% ipython --no-banner

In [1]: import numpy as np

In [2]: np.set_printoptions(suppress=True, linewidth=140)

In [3]: E = np.loadtxt("run0.csv", delimiter=",")

In [4]: E.round(2)
Out[4]: 
array([[ 1.  ,  0.  ,  0.  ,  0.  ,  0.  ,  0.  ,  0.  ,  0.  ,  0.  ,  0.  ,  0.  ],
       [ 0.  ,  1.  ,  0.  ,  0.  ,  0.  ,  0.  ,  0.  ,  0.  ,  0.  ,  0.  ,  0.  ],
       [ 0.  ,  0.  ,  0.81,  0.  ,  0.  ,  0.  ,  0.  ,  0.  ,  0.  , -0.59,  0.  ],
       [ 0.  ,  0.  ,  0.  ,  1.  ,  0.  ,  0.  ,  0.  ,  0.  ,  0.  ,  0.  ,  0.  ],
       [ 0.  ,  0.  ,  0.  ,  0.  ,  1.  ,  0.  ,  0.  ,  0.  ,  0.  ,  0.  ,  0.  ],
       [ 0.  ,  0.  ,  0.  ,  0.  ,  0.  ,  1.  ,  0.  ,  0.  ,  0.  ,  0.  ,  0.  ],
       [ 0.  ,  0.  ,  0.  ,  0.  ,  0.  ,  0.  ,  1.  ,  0.  ,  0.  ,  0.  ,  0.  ],
       [ 0.  ,  0.  ,  0.  ,  0.  ,  0.  ,  0.  ,  0.  ,  1.  ,  0.  ,  0.  ,  0.  ],
       [ 0.  ,  0.  ,  0.  ,  0.  ,  0.  ,  0.  ,  0.  ,  0.  ,  1.  ,  0.  ,  0.  ],
       [ 0.  ,  0.  ,  0.59,  0.  ,  0.  ,  0.  ,  0.  ,  0.  ,  0.  ,  0.81,  0.  ],
       [ 0.  ,  0.  ,  0.  ,  0.  ,  0.  ,  0.  ,  0.  ,  0.  ,  0.  ,  0.  ,  1.  ]])

In [5]: # 10 groups of indices that never mix

In [6]: x0 = np.array([0, 2, 1, -1, 2, 3, 1, 0, -1, 1, 0])

In [7]: h = np.maximum(E @ x0, 0)

In [8]: np.round(np.maximum(E @ x0, 0) - np.maximum(-E @ x0, 0), 2)
Out[8]: array([ 0.  ,  2.  ,  0.22, -1.  ,  2.  ,  3.  ,  1.  ,  0.  , -1.  ,  1.4 ,  0.  ])

In [9]: print(h.round(2))
[0.   2.   0.22 0.   2.   3.   1.   0.   0.   1.4  0.  ]

In [10]: print(E.T @ h)
[0. 2. 1. 0. 2. 3. 1. 0. 0. 1. 0.]

In [11]: Uu, sigma, VT = np.linalg.svd(E, full_matrices=False)

In [12]: sigma.round(2)
Out[12]: array([1., 1., 1., 1., 1., 1., 1., 1., 1., 1., 1.])

In [13]: print(VT @ VT.T)
[[1. 0. 0. 0. 0. 0. 0. 0. 0. 0. 0.]
 [0. 1. 0. 0. 0. 0. 0. 0. 0. 0. 0.]
 [0. 0. 1. 0. 0. 0. 0. 0. 0. 0. 0.]
 [0. 0. 0. 1. 0. 0. 0. 0. 0. 0. 0.]
 [0. 0. 0. 0. 1. 0. 0. 0. 0. 0. 0.]
 [0. 0. 0. 0. 0. 1. 0. 0. 0. 0. 0.]
 [0. 0. 0. 0. 0. 0. 1. 0. 0. 0. 0.]
 [0. 0. 0. 0. 0. 0. 0. 1. 0. 0. 0.]
 [0. 0. 0. 0. 0. 0. 0. 0. 1. 0. 0.]
 [0. 0. 0. 0. 0. 0. 0. 0. 0. 1. 0.]
 [0. 0. 0. 0. 0. 0. 0. 0. 0. 0. 1.]]

In [14]: np.round(Uu.T @ E @ VT.T, 2) + 0
Out[14]: 
array([[1., 0., 0., 0., 0., 0., 0., 0., 0., 0., 0.],
       [0., 1., 0., 0., 0., 0., 0., 0., 0., 0., 0.],
       [0., 0., 1., 0., 0., 0., 0., 0., 0., 0., 0.],
       [0., 0., 0., 1., 0., 0., 0., 0., 0., 0., 0.],
       [0., 0., 0., 0., 1., 0., 0., 0., 0., 0., 0.],
       [0., 0., 0., 0., 0., 1., 0., 0., 0., 0., 0.],
       [0., 0., 0., 0., 0., 0., 1., 0., 0., 0., 0.],
       [0., 0., 0., 0., 0., 0., 0., 1., 0., 0., 0.],
       [0., 0., 0., 0., 0., 0., 0., 0., 1., 0., 0.],
       [0., 0., 0., 0., 0., 0., 0., 0., 0., 1., 0.],
       [0., 0., 0., 0., 0., 0., 0., 0., 0., 0., 1.]])

In [15]: np.round(np.cumsum(sigma ** 2) / np.sum(sigma ** 2), 2)
Out[15]: array([0.09, 0.18, 0.27, 0.36, 0.45, 0.55, 0.64, 0.73, 0.82, 0.91, 1.  ])

In [16]: np.round(sigma / sigma[0], 2)
Out[16]: array([1., 1., 1., 1., 1., 1., 1., 1., 1., 1., 1.])

In [17]: round(float(np.sqrt((sigma ** 2).sum())), 2), round(np.linalg.norm(E), 2)
Out[17]: (3.32, np.float64(3.32))
